% ipython --no-banner

In [1]: import numpy as np

In [2]: from numpy import linalg as LA

In [3]: np.set_printoptions(suppress=True, linewidth=120)

In [4]: tidy = lambda a: np.round(a, 2) + 0

In [5]: m1 = np.cumsum(np.array([[2, 1, 0],
   ...:     [1, 3, 0],
   ...:     [3, 0, 1],
   ...:     [3, 2, 1],
   ...:     [0, 1, 1],
   ...:     [1, 0, 1],
   ...:     [2, 0, 1],
   ...:     [3, 2, 1],
   ...:     [3, 3, 3],
   ...:     [3, 0, 0],
   ...:     [2, 3, 2],
   ...:     [1, 3, 3],
   ...:     [2, 3, 3],
   ...:     [0, 3, 3],
   ...:     [2, 1, 0],
   ...:     [3, 1, 2]]), axis=0)

In [6]: m1
Out[6]: 
array([[ 2,  1,  0],
       [ 3,  4,  0],
       [ 6,  4,  1],
       [ 9,  6,  2],
       [ 9,  7,  3],
       [10,  7,  4],
       [12,  7,  5],
       [15,  9,  6],
       [18, 12,  9],
       [21, 12,  9],
       [23, 15, 11],
       [24, 18, 14],
       [26, 21, 17],
       [26, 24, 20],
       [28, 25, 20],
       [31, 26, 22]])

In [7]: basis = m1[[5, 12]].astype(float)

In [8]: for _ in range(5):
   ...:     idx = LA.norm(m1[:, None] - basis, axis=-1).argmin(axis=1)
   ...:     basis = np.array([m1[idx == j].mean(axis=0) for j in range(2)])
   ...: 

In [9]: idx
Out[9]: array([0, 0, 0, 0, 0, 0, 0, 0, 0, 1, 1, 1, 1, 1, 1, 1])

In [10]: print(tidy(basis[1] - basis[0]))
[16.24 13.81 12.81]

In [11]: np.bincount(idx)
Out[11]: array([9, 7])

In [12]: K = np.load("case17.npy")

In [13]: K
Out[13]: 
array([[ 6,  7,  3],
       [ 7, 13,  9],
       [ 3,  9, 18]])

In [14]: # equal to its transpose

In [15]: out = K / np.sqrt((K ** 2).mean(axis=1, keepdims=True))

In [16]: LA.matrix_rank(K - K.mean(axis=1, keepdims=True))
Out[16]: np.int64(2)

In [17]: tidy(K - K.mean(axis=1, keepdims=True))
Out[17]: 
array([[ 0.67,  1.67, -2.33],
       [-2.67,  3.33, -0.67],
       [-7.  , -1.  ,  8.  ]])

In [18]: tidy(LA.norm(out, axis=1))
Out[18]: array([1.73, 1.73, 1.73])

In [19]: LA.matrix_rank(out) == LA.matrix_rank(K)
Out[19]: np.True_

In [20]: u = np.array([0, 2, 1])

In [21]: out = K + np.outer(u, np.eye(3)[2])

In [22]: out
Out[22]: 
array([[ 6.,  7.,  3.],
       [ 7., 13., 11.],
       [ 3.,  9., 19.]])

In [23]: LA.matrix_rank(out - K)
Out[23]: np.int64(1)

In [24]: tidy(LA.det(out) / LA.det(K)), tidy(1 + LA.solve(K, u)[2])
Out[24]: (np.float64(0.88), np.float64(0.88))

In [25]: O, V = LA.qr(K[:, :1])[0], LA.qr(K[:, 1:])[0]

In [26]: sv = LA.svd(O.T @ V, compute_uv=False)

In [27]: print(tidy(sv))
[0.99]

In [28]: print(tidy(LA.norm(O @ O.T - V @ V.T, 2)))
1.0

In [29]: tidy(np.degrees(np.arccos(sv.clip(0, 1))))
Out[29]: array([9.59])

In [30]: (sv > 0.9).sum()
Out[30]: np.int64(1)

In [31]: rng = np.random.default_rng(8)

In [32]: idx = rng.permutation(3)

In [33]: out = K[:, idx] * rng.choice([-1, 1], 3)

In [34]: out
Out[34]: 
array([[ -7,   3,  -6],
       [-13,   9,  -7],
       [ -9,  18,  -3]])

In [35]: left, _, Vt = LA.svd(K.T @ out)

In [36]: print(idx)
[1 2 0]

In [37]: tidy(left @ Vt)
Out[37]: 
array([[ 0.,  0., -1.],
       [-1.,  0.,  0.],
       [ 0.,  1.,  0.]])

In [38]: print(tidy(LA.lstsq(K, out)[0]))
[[ 0.  0. -1.]
 [-1.  0.  0.]
 [ 0.  1.  0.]]

In [39]: X = np.load("block5.npy")

In [40]: X
Out[40]: 
array([[ -2.37,   0.48,  -0.01,  -2.55],
       [  4.46,   0.56,   0.33,  -0.3 ],
       [ -4.23,  -0.42,  -0.95,   2.22],
       [ -3.15,   0.84,   1.87,  -3.78],
       [  0.95,   1.84,  -1.82,  -2.81],
       [ -0.62,   2.77,   0.59,   1.97],
       [  1.58,  -0.78,   0.79,  -4.78],
       [ -0.64,   3.68,   0.78,   0.68],
       [  1.16,   0.34,  -1.71,  -4.66],
       [  2.08,  -0.76,  -1.36,   7.52],
       [  1.6 ,   4.93,  -1.04,   6.44],
       [  1.18,  -0.51,   2.11,   0.76],
       [ -0.67,   0.7 ,  -0.66,   2.09],
       [ -2.12,   0.33,  -1.02, -10.89],
       [  0.26,  -2.87,   4.01,  -4.34],
       [  1.31,  -0.39,   0.48,  -4.59],
       [  2.1 ,  -1.63,  -1.28,  -7.92],
       [ -1.21,  -0.84,   0.09,  -1.93],
       [ -1.5 ,  -2.4 ,  -2.78, -10.35],
       [  3.24,  -0.2 ,  -3.61,  -0.57],
       [  2.93,   1.36,  -0.86,   7.23],
       [ -0.41,  -1.41,   1.12,  -1.62],
       [  4.08,   2.32,   0.97,  -3.09]])

In [41]: u = np.array([-1, -2])

In [42]: np.convolve(X[5], u)
Out[42]: array([ 0.62, -1.53, -6.13, -3.15, -3.94])

In [43]: tidy(np.cross(X[5, :3], X[1, :3]))
Out[43]: array([  0.58,   2.84, -12.7 ])

In [44]: tidy(np.polyval(u, X[5]))
Out[44]: array([-1.38, -4.77, -2.59, -3.97])

In [45]: M = np.load("layer10.npy")

In [46]: M
Out[46]: 
array([[-1, -3],
       [ 1, -2],
       [ 1, -2],
       [ 1,  1]])

In [47]: blk = np.stack([M, 4 * M, M[::-1]])

In [48]: LA.matrix_rank(blk)
Out[48]: array([2, 2, 2])

In [49]: np.einsum("bij,cij->bc", blk, blk)
Out[49]: 
array([[ 22,  88,   2],
       [ 88, 352,   8],
       [  2,   8,  22]])

In [50]: LA.matrix_rank(blk.reshape(3, -1))
Out[50]: np.int64(2)

In [51]: tidy(LA.norm(blk, axis=(1, 2)))
Out[51]: array([ 4.69, 18.76,  4.69])

In [52]: x = np.array([1, 0])

In [53]: target = M @ x

In [54]: target
Out[54]: array([-1,  1,  1,  1])

In [55]: tidy(LA.lstsq(M, target)[0])
Out[55]: array([1., 0.])

In [56]: tidy(LA.solve(M.T @ M, M.T @ target))
Out[56]: array([1., 0.])

In [57]: target = target + 0.3 * rng.normal(size=4)

In [58]: print(tidy(target))
[-1.11  0.31  0.94  0.71]

In [59]: beta, *_ = LA.lstsq(M, target)

In [60]: tidy(beta)
Out[60]: array([0.77, 0.09])

In [61]: beta.round()
Out[61]: array([1., 0.])

In [62]: G = M.T @ M

In [63]: tidy(LA.svd(M, compute_uv=False) ** 2)
Out[63]: array([18.,  4.])

In [64]: tidy(LA.eigvalsh(G)[::-1])
Out[64]: array([18.,  4.])

In [65]: np.allclose(G, G.T)
Out[65]: True

In [66]: feats = np.loadtxt("w.csv", delimiter=",")

In [67]: feats
Out[67]: 
array([[ -9.91,  36.45,  -7.46],
       [ -8.24,  18.46,  -1.46],
       [ -8.02,  17.04,  -1.03],
       [ -6.09,   8.05,   1.42],
       [ -5.32,   5.78,   1.88],
       [ -3.77,   2.67,   2.17],
       [ -2.46,   1.14,   1.89],
       [ -1.93,   0.75,   1.65],
       [ -1.13,   0.34,   1.14],
       [ -1.03,   0.3 ,   1.06],
       [ -0.39,   0.11,   0.46],
       [ -3.36, -13.95,  -0.81],
       [ -4.15, -16.27,  -0.3 ],
       [ -4.83, -18.27,   0.17],
       [-11.93, -39.62,   6.06]])

In [68]: Xs = (feats - feats.mean(axis=0)) / feats.std(axis=0)

In [69]: print(np.argwhere(np.abs(Xs) > 2))
[[ 0  1]
 [ 0  2]
 [14  0]
 [14  1]
 [14  2]]

In [70]: beta = LA.lstsq(np.delete(Xs, 2, axis=1), Xs[:, 2])[0]

In [71]: np.abs(beta).argmax()
Out[71]: np.int64(1)

In [72]: print(tidy(1 - np.var(Xs[:, 2] - np.delete(Xs, 2, axis=1) @ beta)))
0.54

In [73]: x = np.array([2, 3, 2])

In [74]: target = feats @ x

In [75]: tidy(LA.solve(feats.T @ feats, feats.T @ target))
Out[75]: array([2., 3., 2.])

In [76]: print(tidy(LA.lstsq(feats, target)[0]))
[2. 3. 2.]

In [77]: target = target + 0.1 * rng.normal(size=15)

In [78]: tidy(target)
Out[78]: 
array([  74.7 ,   36.08,   33.16,   14.89,   10.45,    4.9 ,    2.43,    1.62,    1.1 ,    0.96,    0.61,  -50.27,
        -57.74,  -64.09, -130.57])

In [79]: beta, *_ = LA.lstsq(feats, target)

In [80]: tidy(feats.T @ (target - feats @ beta))
Out[80]: array([0., 0., 0.])

In [81]: tidy(beta)
Out[81]: array([1.99, 3.  , 2.01])

In [82]: [round(float(LA.norm(LA.solve(feats.T @ feats + lam * np.eye(3), feats.T @ target))), 2) for lam in (0, 1, 10, 100)]
Out[82]: [4.13, 4.1, 3.9, 3.23]

In [83]: beta.round()
Out[83]: array([2., 3., 2.])

In [84]: tidy(LA.norm(target - feats @ beta))
Out[84]: np.float64(0.24)

In [85]: tidy(LA.norm(feats, axis=0))
Out[85]: array([22.73, 66.56, 10.75])

In [86]: tidy(LA.norm(feats[13] - feats[9]))
Out[86]: np.float64(18.98)

In [87]: tidy(LA.norm(feats[13], 1)), tidy(LA.norm(feats[13], np.inf))
Out[87]: (np.float64(23.27), np.float64(18.27))

In [88]: tidy(LA.norm(feats, "nuc"))
Out[88]: np.float64(97.14)

In [89]: tidy(feats[13] @ feats[9])
Out[89]: np.float64(-0.33)

In [90]: u, v = feats[4], feats[8]

In [91]: tidy(u @ u)
Out[91]: np.float64(65.25)

In [92]: tidy(u @ v)
Out[92]: np.float64(10.12)

In [93]: p = (u @ v) / (u @ u) * u

In [94]: tidy((v - p) @ u)
Out[94]: np.float64(0.0)

In [95]: tidy(np.outer(u, v))
Out[95]: 
array([[ 6.01, -1.81, -6.06],
       [-6.53,  1.97,  6.59],
       [-2.12,  0.64,  2.14]])

In [96]: basis = np.array([[0.0, 0.3, -0.4], [-1.6, -0.1, 0.6]])

In [97]: data = np.array([[0, 3],
    ...:     [2, 3],
    ...:     [3, 0],
    ...:     [1, 2],
    ...:     [0, 0],
    ...:     [1, 0],
    ...:     [2, 1],
    ...:     [3, 0],
    ...:     [2, 3],
    ...:     [3, 2],
    ...:     [3, 1],
    ...:     [2, 3],
    ...:     [2, 2],
    ...:     [0, 2],
    ...:     [2, 3],
    ...:     [1, 2],
    ...:     [1, 1],
    ...:     [3, 3]]) @ basis + 0.05 * rng.normal(size=(18, 3))

In [98]: tidy(data)
Out[98]: 
array([[-4.88, -0.28,  1.79],
       [-4.81,  0.29,  1.01],
       [-0.09,  0.98, -1.24],
       [-3.31,  0.1 ,  0.87],
       [-0.03,  0.08,  0.08],
       [-0.04,  0.18, -0.46],
       [-1.54,  0.46, -0.28],
       [-0.07,  0.9 , -1.2 ],
       [-4.76,  0.35,  0.95],
       [-3.21,  0.64,  0.  ],
       [-1.66,  0.74, -0.49],
       [-4.8 ,  0.33,  1.13],
       [-3.16,  0.39,  0.4 ],
       [-3.24, -0.15,  1.18],
       [-4.71,  0.28,  0.98],
       [-3.22,  0.13,  0.81],
       [-1.53,  0.17,  0.21],
       [-4.7 ,  0.59,  0.63]])

In [99]: # column 0 is much longer than the rest

In [100]: proj = data @ LA.solve(data.T @ data, data.T)

In [101]: tidy(np.trace(proj))
Out[101]: np.float64(3.0)

In [102]: tidy(LA.eigvalsh(proj))
Out[102]: array([0., 0., 0., 0., 0., 0., 0., 0., 0., 0., 0., 0., 0., 0., 0., 1., 1., 1.])

In [103]: tidy(proj @ data[:, 0])
Out[103]: 
array([-4.88, -4.81, -0.09, -3.31, -0.03, -0.04, -1.54, -0.07, -4.76, -3.21, -1.66, -4.8 , -3.16, -3.24, -4.71, -3.22,
       -1.53, -4.7 ])

In [104]: np.allclose(proj @ proj, proj)
Out[104]: True

In [105]: mat = np.loadtxt("arr.csv", delimiter=",")

In [106]: mat
Out[106]: 
array([[-4.,  0.,  0.,  0.,  0.],
       [-1.,  5.,  0.,  0.,  0.],
       [ 4.,  8.,  4.,  0.,  0.],
       [-1.,  1., -3.,  6.,  0.],
       [-3., -3., -6., -2., -8.]])

In [107]: tidy(LA.det(2 * mat)), tidy(LA.det(mat))
Out[107]: (np.float64(122880.0), np.float64(3840.0))

In [108]: print(np.einsum("ij,ji->", mat, mat))
157.0

In [109]: np.poly(mat)
Out[109]: array([    1.,    -3.,   -74.,   288.,   928., -3840.])

In [110]: print(tidy(LA.eigvals(mat)))
[-8.  6.  4.  5. -4.]

In [111]: W1 = np.array([[-1, 1, 2], [3, -2, 2], [1, -2, 3], [2, 2, -1], [0, -2, 3]])

In [112]: beta = np.array([-1, 1, -1])

In [113]: H = np.maximum(mat @ W1 + beta, 0)

In [114]: print((H > 0).mean(axis=0))
[0.8 0.4 0.4]

In [115]: (H > 0).astype(int)
Out[115]: 
array([[1, 0, 0],
       [1, 0, 1],
       [1, 0, 1],
       [1, 1, 0],
       [0, 1, 0]])

In [116]: LA.matrix_rank(H)
Out[116]: np.int64(3)

In [117]: H
Out[117]: 
array([[ 3.,  0.,  0.],
       [15.,  0.,  7.],
       [23.,  0., 35.],
       [12., 16.,  0.],
       [ 0., 28.,  0.]])

In [118]: basis = np.array([[-2, -4], [-1, -1], [4, -4]])

In [119]: W1 @ basis
Out[119]: 
array([[  9,  -5],
       [  4, -18],
       [ 12, -14],
       [-10,  -6],
       [ 14, -10]])

In [120]: H @ basis
Out[120]: 
array([[  -6.,  -12.],
       [  -2.,  -88.],
       [  94., -232.],
       [ -40.,  -64.],
       [ -28.,  -28.]])

In [121]: print((H @ basis).round(6).argmax(axis=1))
[0 0 0 0 0]

In [122]: left, sv, Vt = LA.svd(mat, full_matrices=False)

In [123]: print(tidy(Vt @ Vt.T))
[[1. 0. 0. 0. 0.]
 [0. 1. 0. 0. 0.]
 [0. 0. 1. 0. 0.]
 [0. 0. 0. 1. 0.]
 [0. 0. 0. 0. 1.]]

In [124]: left.shape, sv.shape, Vt.shape
Out[124]: ((5, 5), (5,), (5, 5))

In [125]: np.abs(left[:, 0]).round(6).argmax()
Out[125]: np.int64(4)

In [126]: tidy(sv)
Out[126]: array([13.41,  7.63,  6.96,  4.35,  1.24])

In [127]: print(tidy(np.abs(Vt[0])))
[0.38 0.61 0.53 0.08 0.44]

In [128]: (sv > 1e-8).sum()
Out[128]: np.int64(5)

In [129]: print(tidy(left.T @ mat @ Vt.T))
[[13.41  0.    0.    0.    0.  ]
 [ 0.    7.63  0.    0.    0.  ]
 [ 0.    0.    6.96  0.    0.  ]
 [ 0.    0.    0.    4.35  0.  ]
 [ 0.    0.    0.    0.    1.24]]

In [130]: F = np.loadtxt("m.csv", delimiter=",")

In [131]: tidy(F)
Out[131]: 
array([[-0.5 ,  0.  ,  0.  ,  0.87],
       [ 0.  ,  1.  ,  0.  ,  0.  ],
       [ 0.  ,  0.  ,  1.  ,  0.  ],
       [-0.87,  0.  ,  0.  , -0.5 ]])

In [132]: # splits into 3 blocks

In [133]: x = np.array([0, -1, -2, -1])

In [134]: target = F @ x

In [135]: tidy(target)
Out[135]: array([-0.87, -1.  , -2.  ,  0.5 ])

In [136]: tidy(LA.solve(F, target))
Out[136]: array([ 0., -1., -2., -1.])

In [137]: tidy(LA.solve(F.T, F[2]))
Out[137]: array([0., 0., 1., 0.])
